$ python3 -q
>>> import numpy as np
>>> from numpy import linalg as LA
>>> np.set_printoptions(precision=2, suppress=True, linewidth=160)
>>> def rd(a):
...     return np.round(a, 2) + 0
... 
>>> K = np.load("test7.npy")
>>> rd(K)
array([[-1.99,  0.06, -1.65, -2.49,  3.47, -0.29],
       [-2.06, -1.44, -1.88, -2.46,  3.02,  0.05],
       [-0.05, -4.55, -0.57,  0.29, -1.66,  1.04],
       [ 2.07,  1.17,  1.85,  2.48, -3.13,  0.02],
       [ 0.98,  4.54,  1.34,  0.87,  0.05, -0.91],
       [-1.14,  3.11, -0.59, -1.67,  3.18, -0.88],
       [ 1.9 ,  2.86,  1.91,  2.15, -2.19, -0.4 ],
       [ 1.58,  3.81,  1.76,  1.68, -1.27, -0.66],
       [-0.91, -4.58, -1.29, -0.78, -0.18,  0.93],
       [-0.03, -4.54, -0.55,  0.31, -1.7 ,  1.04],
       [-0.51, -4.68, -0.96, -0.27, -0.92,  1.01],
       [-1.3 ,  2.77, -0.76, -1.83,  3.32, -0.82],
       [-2.03, -0.27, -1.71, -2.5 ,  3.4 , -0.22],
       [-1.22,  2.95, -0.67, -1.75,  3.25, -0.85],
       [-0.26,  4.34,  0.29, -0.65,  2.12, -1.04],
       [ 0.7 , -3.86,  0.14,  1.17, -2.7 ,  0.99],
       [ 1.5 , -2.25,  0.99,  2.05, -3.47,  0.73]])
>>> D = LA.norm(K[:, None] - K[None], axis=-1)
>>> rd(LA.norm(K, axis=1))
array([5., 5., 5., 5., 5., 5., 5., 5., 5., 5., 5., 5., 5., 5., 5., 5., 5.])
>>> D[15].round(6).argsort(kind="stable")[:4]
array([15,  9,  2, 16])
>>> (D + 1e9 * np.eye(17)).round(6).argmin(axis=1)
array([12, 12,  9,  6,  7, 13,  7,  6, 10,  2,  8, 13,  0,  5,  5,  9, 15])
>>> LA.matrix_rank(D ** 2)
np.int64(3)
>>> np.unravel_index(D.round(6).argmax(), D.shape)
(np.int64(4), np.int64(8))
>>> np.unravel_index(np.abs(K).argmax(), K.shape)
(np.int64(10), np.int64(1))
>>> rd(LA.svd(K, compute_uv=False))
array([15.64, 13.44,  0.  ,  0.  ,  0.  ,  0.  ])
>>> rd(np.abs(K).max())
np.float64(4.68)
>>> cent = K[[13, 8]].astype(float)
>>> for _ in range(6):
...     z = LA.norm(K[:, None] - cent, axis=-1).argmin(axis=1)
...     cent = np.array([K[z == j].mean(axis=0) for j in range(2)])
... 
>>> z
array([0, 0, 1, 1, 0, 0, 0, 0, 1, 1, 1, 0, 0, 0, 0, 1, 1])
>>> np.abs(cent[1] - cent[0]).argmax()
np.int64(1)
>>> rd(cent)
array([[-0.55,  2.28, -0.2 , -0.87,  1.83, -0.6 ],
       [ 0.4 , -3.33, -0.06,  0.75, -1.96,  0.82]])
>>> z = K[:, 2] > np.median(K[:, 2])
>>> u = K[z].mean(axis=0) - K[~z].mean(axis=0)
>>> rd(u)
array([ 2.3 ,  1.5 ,  2.09,  2.75, -3.41, -0.03])
>>> ((K - K.mean(axis=0)) @ u > 0).astype(int)
array([0, 0, 1, 1, 1, 0, 1, 1, 0, 1, 0, 0, 0, 0, 0, 1, 1])
>>> rd((((K - K.mean(axis=0)) @ u > 0) == z).mean())
np.float64(0.88)
>>> arr = np.array([[-3, 1, -6, 2], [0, -3, 0, -6], [0, 0, -6, 2], [0, 0, 0, -6]])
>>> A2 = arr[0, 0] * arr[1:] - np.outer(arr[1:, 0], arr[0])
>>> A2
array([[ 0,  9,  0, 18],
       [ 0,  0, 18, -6],
       [ 0,  0,  0, 18]])
>>> np.flatnonzero(~A2.round(6).any(axis=1))
array([], dtype=int64)
>>> arr[:, 0] / arr[0, 0]
array([ 1., -0., -0., -0.])
